>>> import numpy as np
>>> import numpy.linalg as la
>>> np.set_printoptions(precision=2, suppress=True, linewidth=140, sign=" ")
>>> A = np.loadtxt("dump.csv", delimiter=",")
>>> A
array([[-3.,  0.,  0., -1.],
       [ 0.,  3.,  0.,  0.],
       [ 0.,  0., -2.,  0.],
       [ 2.,  0.,  0.,  1.]])
>>> th = np.radians(45)
>>> r_ = np.eye(4)
>>> r_[2, 2] = r_[1, 1] = np.cos(th)
>>> r_[2, 1], r_[1, 2] = -np.sin(th), np.sin(th)
>>> r_
array([[ 1.  ,  0.  ,  0.  ,  0.  ],
       [ 0.  ,  0.71,  0.71,  0.  ],
       [ 0.  , -0.71,  0.71,  0.  ],
       [ 0.  ,  0.  ,  0.  ,  1.  ]])
>>> M2 = A @ r_.T
>>> M2
array([[-3.  ,  0.  ,  0.  , -1.  ],
       [ 0.  ,  2.12, -2.12,  0.  ],
       [ 0.  , -1.41, -1.41,  0.  ],
       [ 2.  ,  0.  ,  0.  ,  1.  ]])
>>> round(la.det(r_), 2), np.round(np.trace(r_), 2)
(np.float64(1.0), np.float64(3.41))
>>> np.allclose(A @ A.T, M2 @ M2.T)
True
>>> A.mean(axis=0)
array([-0.25,  0.75, -0.5 ,  0.  ])
>>> M2 = A[0, 0] * A[1:] - np.outer(A[1:, 0], A[0])
>>> M2
array([[ 0., -9., -0.,  0.],
       [ 0., -0.,  6.,  0.],
       [ 0., -0., -0., -1.]])
>>> A[:, 0] / A[0, 0]
array([ 1.  , -0.  , -0.  , -0.67])
>>> np.flatnonzero(~M2.round(6).any(axis=1))
array([], dtype=int64)
>>> la.matrix_rank(M2), la.matrix_rank(A)
(np.int64(3), np.int64(4))
>>> q = A.astype(float).copy()
>>> for j in range(4):
...     q[:, j] -= q[:, :j] @ (q[:, :j].T @ q[:, j])
...     q[:, j] /= la.norm(q[:, j])
... 
>>> q
array([[-0.83,  0.  ,  0.  ,  0.55],
       [ 0.  ,  1.  ,  0.  ,  0.  ],
       [ 0.  ,  0.  , -1.  ,  0.  ],
       [ 0.55,  0.  ,  0.  ,  0.83]])
>>> np.round(q.T @ q, 2) + 0
array([[ 1.,  0.,  0.,  0.],
       [ 0.,  1.,  0.,  0.],
       [ 0.,  0.,  1.,  0.],
       [ 0.,  0.,  0.,  1.]])
>>> evals, evecs = la.eigh(q)
>>> la.eigvalsh(q + -2 * np.eye(4))
array([-3., -3., -1., -1.])
>>> evecs @ np.diag(evals) @ evecs.T
array([[-0.83,  0.  ,  0.  ,  0.55],
       [ 0.  ,  1.  ,  0.  ,  0.  ],
       [ 0.  ,  0.  , -1.  ,  0.  ],
       [ 0.55,  0.  ,  0.  ,  0.83]])
>>> W0 = np.loadtxt("out16.csv", delimiter=",")
>>> W0
array([[-2.,  1.,  1.,  1.],
       [ 1., -2.,  1.,  1.],
       [ 1.,  1., -2.,  1.],
       [ 1.,  1.,  1., -2.]])
>>> # equal to its transpose
>>> q, r_ = la.qr(A)
>>> np.abs(np.diag(r_))
array([ 3.61,  3.  ,  2.  ,  0.28])
>>> np.round(abs(r_[0, 0]), 2), round(float(la.norm(A[:, 0])), 2)
(np.float64(3.61), 3.61)
>>> np.round(q.T @ q, 2) + 0
array([[ 1.,  0.,  0.,  0.],
       [ 0.,  1.,  0.,  0.],
       [ 0.,  0.,  1.,  0.],
       [ 0.,  0.,  0.,  1.]])
>>> np.trace(q @ q.T)
np.float64(4.0)
>>> np.allclose(r_.T @ r_, A.T @ A)
True
>>> M2 = np.array([[2, 1], [5, 0]])
>>> C = np.kron(M2, W0)
>>> C.shape
(8, 8)
>>> round(float(la.norm(W0)), 2)
5.29
>>> W0.sum(axis=1)
array([ 1.,  1.,  1.,  1.])
>>> W0 - W0[0]
array([[ 0.,  0.,  0.,  0.],
       [ 3., -3.,  0.,  0.],
       [ 3.,  0., -3.,  0.],
       [ 3.,  0.,  0., -3.]])
>>> round(float(la.det(W0)), 2)
-27.0
>>> np.trace(W0)
np.float64(-8.0)
>>> np.sort(np.abs(la.eigvals(W0)))
array([ 1.,  3.,  3.,  3.])
>>> np.allclose(W0, W0.T)
True
>>> (W0 - W0.T) / 2
array([[ 0.,  0.,  0.,  0.],
       [ 0.,  0.,  0.,  0.],
       [ 0.,  0.,  0.,  0.],
       [ 0.,  0.,  0.,  0.]])
>>> W0 @ W0
array([[ 7., -2., -2., -2.],
       [-2.,  7., -2., -2.],
       [-2., -2.,  7., -2.],
       [-2., -2., -2.,  7.]])
>>> np.allclose(W0 @ W0.T, W0.T @ W0)
True
>>> (W0 + W0.T) / 2
array([[-2.,  1.,  1.,  1.],
       [ 1., -2.,  1.,  1.],
       [ 1.,  1., -2.,  1.],
       [ 1.,  1.,  1., -2.]])
>>> np.round(np.abs(la.eigvals(W0)).max(), 2)
np.float64(3.0)
>>> la.matrix_power(W0, 4)
array([[ 61., -20., -20., -20.],
       [-20.,  61., -20., -20.],
       [-20., -20.,  61., -20.],
       [-20., -20., -20.,  61.]])
>>> K = np.load("m.npy")
>>> K
array([[  7,   4,  -6],
       [ 15,   2,   0],
       [ 13,   2,  -7],
       [  7,   0,   2],
       [ -1,  -9,  10],
       [ -7,  -1,  14],
       [ -7,   6,  16],
       [ -2,   9,  15],
       [  7,  18,  12],
       [ 16,  25,  20],
       [  9,  33,  29],
       [ 14,  25,  21],
       [ 11,  19,  25],
       [  4,  14,  16],
       [  0,  10,  23],
       [  5,   3,  14],
       [  6,   0,  19],
       [  3,  -3,  24],
       [ -1,   4,  17],
       [-10,  10,  26],
       [-13,   6,  28],
       [-12,  -3,  27],
       [ -4,  -6,  26]])
>>> z = K[:, 1] > np.median(K[:, 1])
>>> u = K[z].mean(axis=0) - K[~z].mean(axis=0)
>>> ((K - K.mean(axis=0)) @ u > 0).astype(int)
array([ 0,  0,  0,  0,  0,  0,  0,  1,  1,  1,  1,  1,  1,  1,  1,  0,  0,  0,  0,  1,  1,  0,  0])
>>> u
array([  0.05,  16.49,   9.33])
>>> M2 = np.array([[0, 3], [3, 5]])
>>> C = np.array([[-4, 5], [2, 0]])
>>> M = np.block([[M2, np.array([[2, 2], [4, 0]])], [np.zeros((2, 2)), C]])
>>> M
array([[ 0.,  3.,  2.,  2.],
       [ 3.,  5.,  4.,  0.],
       [ 0.,  0., -4.,  5.],
       [ 0.,  0.,  2.,  0.]])
>>> u = np.array([5, -2, -5, 0])
>>> M2 = M + np.outer(u, np.eye(4)[1])
>>> M2
array([[ 0.,  8.,  2.,  2.],
       [ 3.,  3.,  4.,  0.],
       [ 0., -5., -4.,  5.],
       [ 0.,  0.,  2.,  0.]])
>>> la.matrix_rank(la.inv(M2) - la.inv(M), tol=1e-8)
np.int64(1)
>>> evals, evecs = la.eig(M)
>>> np.sort(la.eigvals(M.T))
array([-5.74, -1.41,  1.74,  6.41])
>>> evals
array([-1.41,  6.41, -5.74,  1.74])
>>> rng = np.random.default_rng(33153)
>>> z = rng.permutation(4)
>>> M2 = A[:, z] * rng.choice([-1, 1], 4)
>>> M2
array([[ 0.,  1., -3., -0.],
       [ 0., -0.,  0., -3.],
       [-2., -0.,  0., -0.],
       [ 0., -1.,  2., -0.]])
>>> U, _, VT = la.svd(A.T @ M2)
>>> np.round(U @ VT, 2) + 0
array([[ 0.,  0.,  1.,  0.],
       [ 0.,  0.,  0., -1.],
       [ 1.,  0.,  0.,  0.],
       [ 0., -1.,  0.,  0.]])
>>> M.ravel(order="F")
array([ 0.,  3.,  0.,  0.,  3.,  5.,  0.,  0.,  2.,  4., -4.,  2.,  2.,  0.,  5.,  0.])
>>> M.reshape(-1, 2)
array([[ 0.,  3.],
       [ 2.,  2.],
       [ 3.,  5.],
       [ 4.,  0.],
       [ 0.,  0.],
       [-4.,  5.],
       [ 0.,  0.],
       [ 2.,  0.]])
>>> blk = M.reshape(4, 2, -1)
>>> blk.transpose(1, 0, 2)
array([[[ 0.,  3.],
        [ 3.,  5.],
        [ 0.,  0.],
        [ 0.,  0.]],

       [[ 2.,  2.],
        [ 4.,  0.],
        [-4.,  5.],
        [ 2.,  0.]]])
>>> blk.shape
(4, 2, 2)
>>> np.swapaxes(blk, 1, 2)[0]
array([[ 0.,  2.],
       [ 3.,  2.]])
>>> J = np.array([[0.2, -0.3, -2.6],
...     [-1.6, 0.2, 0.9],
...     [1.5, 0.0, 1.2],
...     [0.3, 0.9, -1.2],
...     [1.6, 0.4, 1.1],
...     [1.2, -1.1, -1.7],
...     [-0.1, 0.7, 0.8],
...     [2.2, 1.3, -0.7],
...     [0.0, -1.1, -1.0],
...     [1.9, -0.5, -0.9],
...     [0.3, 0.2, -0.4],
...     [2.1, 0.6, -0.9]])
>>> J[:, 0] = 2 * J[:, 2] + 0.05 * rng.normal(size=12)
>>> J
array([[-5.21, -0.3 , -2.6 ],
       [ 1.81,  0.2 ,  0.9 ],
       [ 2.36,  0.  ,  1.2 ],
       [-2.33,  0.9 , -1.2 ],
       [ 2.3 ,  0.4 ,  1.1 ],
       [-3.37, -1.1 , -1.7 ],
       [ 1.56,  0.7 ,  0.8 ],
       [-1.35,  1.3 , -0.7 ],
       [-1.93, -1.1 , -1.  ],
       [-1.89, -0.5 , -0.9 ],
       [-0.82,  0.2 , -0.4 ],
       [-1.83,  0.6 , -0.9 ]])
>>> x0 = np.array([3, 1, 0])
>>> target = J @ x0
>>> target
array([-15.92,   5.62,   7.09,  -6.08,   7.31, -11.21,   5.39,  -2.74,  -6.9 ,  -6.17,  -2.25,  -4.89])
>>> target = target + 0.1 * rng.normal(size=12)
>>> target
array([-15.98,   5.64,   6.92,  -5.97,   7.27, -11.33,   5.47,  -2.87,  -6.95,  -6.19,  -2.21,  -4.79])
>>> b, *_ = la.lstsq(J, target)
>>> np.round(J.T @ (target - J @ b), 2) + 0
array([ 0.,  0.,  0.])
>>> cen = J - J.mean(axis=0)
>>> evecs = la.svd(cen)[2][:2]
>>> M2 = cen - cen @ evecs.T @ evecs
>>> np.round(M2.std(axis=0), 2) + 0
array([ 0.01,  0.  ,  0.02])
>>> (cen @ evecs.T).std(axis=0)
array([ 2.6 ,  0.67])
>>> cen = J - J.mean(axis=0)
>>> U, sv, VT = la.svd(cen, full_matrices=False)
>>> la.matrix_rank(cen)
np.int64(3)
>>> np.round(sv ** 2 / (sv ** 2).sum(), 2) + 0
array([ 0.94,  0.06,  0.  ])
>>> q, evecs = la.qr(J[:, :2])[0], la.qr(J[:, 2:])[0]
>>> sv = la.svd(q.T @ evecs, compute_uv=False)
>>> sv
array([ 1.])
>>> (sv > 0.9).sum()
np.int64(1)
>>> mat = np.load("w.npy")
>>> mat
array([[ -1,   0,   2],
       [  1,  -1,   2],
       [ -1,  -1,   1],
       [  1,  -3,   1],
       [  0,  -4,   2],
       [ -1,  -4,   4],
       [  0,  -4,   3],
       [  1,  -5,   3],
       [  2,  -5,   3],
       [  3,  -5,   1],
       [  1,  -6,   1],
       [  2,  -7,   2],
       [  4,  -8,   4],
       [  6,  -9,   3],
       [  4, -10,   4],
       [  4, -12,   2],
       [  4, -10,   0]])
>>> u = np.array([1, 2, 0])
>>> np.correlate(mat[2], mat[6], "full")
array([-3,  1,  7, -4,  0])
>>> np.cross(mat[2, :3], mat[6, :3])
array([ 1,  3,  4])
>>> data = np.loadtxt("layer16.csv", delimiter=",")
>>> data
array([[ 6.,  5., -5.,  8.],
       [-1.,  9.,  7., -6.],
       [-1.,  9.,  7., -6.],
       [ 1.,  2.,  0., -4.]])
>>> P = np.triu(np.array([[3, 0, 3, 3], [1, 0, 1, 2], [3, 2, 2, 1], [3, 1, 3, 1]]), 1) + np.eye(4)
>>> M2 = P @ data @ la.inv(P)
>>> la.matrix_rank(M2)
np.int64(3)
>>> P @ data - data @ P
array([[  0.,  33.,  -2., -53.],
       [  1.,  13.,   1., -36.],
       [  1.,   2.,  -6., -26.],
       [  0.,   0.,  -5.,  -7.]])
>>> round(la.det(M2), 2)
np.float64(0.0)
>>> np.round(np.poly(M2), 2) + 0
array([  1., -18.,  12., 456.,   0.])
>>> np.abs(np.diag(la.qr(data)[1])) > 1e-9
array([ True,  True,  True, False])
>>> np.unique(data.round(6), axis=0).shape
(3, 4)
>>> M2 = data / la.norm(data, axis=1, keepdims=True)
>>> gram = M2 @ M2.T
>>> np.round(np.degrees(np.arccos(np.clip(gram[0, 1], -1, 1))), 2)
np.float64(106.14)
>>> la.norm(M2, axis=1)
array([ 1.,  1.,  1.,  1.])
>>> gram[0]
array([ 1.  , -0.28, -0.28, -0.29])
>>> np.argwhere(np.triu(np.abs(gram) > 0.95, 1))
array([[ 1,  2]])
>>> gram
array([[ 1.  , -0.28, -0.28, -0.29],
       [-0.28,  1.  ,  1.  ,  0.69],
       [-0.28,  1.  ,  1.  ,  0.69],
       [-0.29,  0.69,  0.69,  1.  ]])
>>> (np.abs(gram) > 0.9).astype(int)
array([[ 1,  0,  0,  0],
       [ 0,  1,  1,  0],
       [ 0,  1,  1,  0],
       [ 0,  0,  0,  1]])
>>> (gram - 2 * np.eye(4)).round(6).argmax(axis=1)
array([ 1,  2,  1,  1])
